$ python -q
>>> import numpy as np
>>> from numpy import linalg as LA
>>> np.set_printoptions(precision=1, suppress=True, linewidth=120)
>>> F = np.load("sample3.npy")
>>> F
array([[ 2. ,  1. ,  0.9],
       [ 2. ,  1. ,  0.8],
       [ 2. ,  1. ,  2.1],
       [ 2. ,  1. ,  1.3],
       [ 2. ,  1. , -0.5],
       [ 2. ,  1. ,  0.1],
       [ 2. ,  1. ,  2.5],
       [ 2. ,  1. ,  0.4],
       [ 2. ,  1. ,  2. ],
       [ 2. ,  1. ,  0.1],
       [ 2. ,  1. ,  0.5],
       [ 2. ,  1. ,  2.9],
       [ 2. ,  1. , -0.5],
       [ 2. ,  1. ,  2.2],
       [ 2. ,  1. ,  0.4],
       [ 2. ,  1. ,  0.6],
       [ 2. ,  1. ,  0.9],
       [ 2. ,  1. , -0.9],
       [ 2. ,  1. ,  1.3],
       [ 2. ,  1. ,  1.4],
       [ 2. ,  1. ,  1.4],
       [ 2. ,  1. ,  1.8],
       [ 2. ,  1. ,  1.7],
       [ 2. ,  1. ,  2.7],
       [ 2. ,  1. , -1.1],
       [ 2. ,  1. , -1.1],
       [ 2. ,  1. ,  1.4],
       [ 2. ,  1. ,  0.9],
       [ 2. ,  1. ,  0.7],
       [ 2. ,  1. ,  3.2],
       [ 2. ,  1. ,  1.6],
       [ 2. ,  1. , -0.1],
       [ 2. ,  1. ,  1.4]])
>>> w1 = np.array([[0, 1, 1], [1, 2, 0], [0, 0, 2]])
>>> beta = np.array([-4, 4, -1])
>>> H = np.maximum(F @ w1 + beta, 0)
>>> print((H > 0).astype(int))
[[0 1 1]
 [0 1 1]
 [0 1 1]
 [0 1 1]
 [0 1 0]
 [0 1 1]
 [0 1 1]
 [0 1 1]
 [0 1 1]
 [0 1 1]
 [0 1 1]
 [0 1 1]
 [0 1 0]
 [0 1 1]
 [0 1 1]
 [0 1 1]
 [0 1 1]
 [0 1 0]
 [0 1 1]
 [0 1 1]
 [0 1 1]
 [0 1 1]
 [0 1 1]
 [0 1 1]
 [0 1 0]
 [0 1 0]
 [0 1 1]
 [0 1 1]
 [0 1 1]
 [0 1 1]
 [0 1 1]
 [0 1 1]
 [0 1 1]]
>>> LA.matrix_rank(H)
np.int64(2)
>>> cent = np.array([[2, -2, 0], [0, -3, -3], [-2, 2, 2]])
>>> (H @ cent).round(6).argmax(axis=1)
array([0, 0, 0, 0, 0, 0, 0, 0, 0, 0, 0, 1, 0, 0, 0, 0, 0, 0, 0, 0, 0, 0, 0, 1, 0, 0, 0, 0, 0, 1, 0, 0, 0])
>>> Y = F / np.sqrt((F ** 2).mean(axis=1, keepdims=True))
>>> LA.matrix_rank(F - F.mean(axis=1, keepdims=True))
np.int64(2)
>>> try:
...     LA.inv(F)
... except LA.LinAlgError as e:
...     print(repr(e))
... 
LinAlgError('Last 2 dimensions of the array must be square')
>>> LA.lstsq(F[:-1].T, F[-1])[2]
np.int32(2)
>>> np.unique(F.round(6), axis=0).shape
(23, 3)
>>> np.abs(np.diag(LA.qr(F)[1])) > 1e-9
array([ True, False,  True])
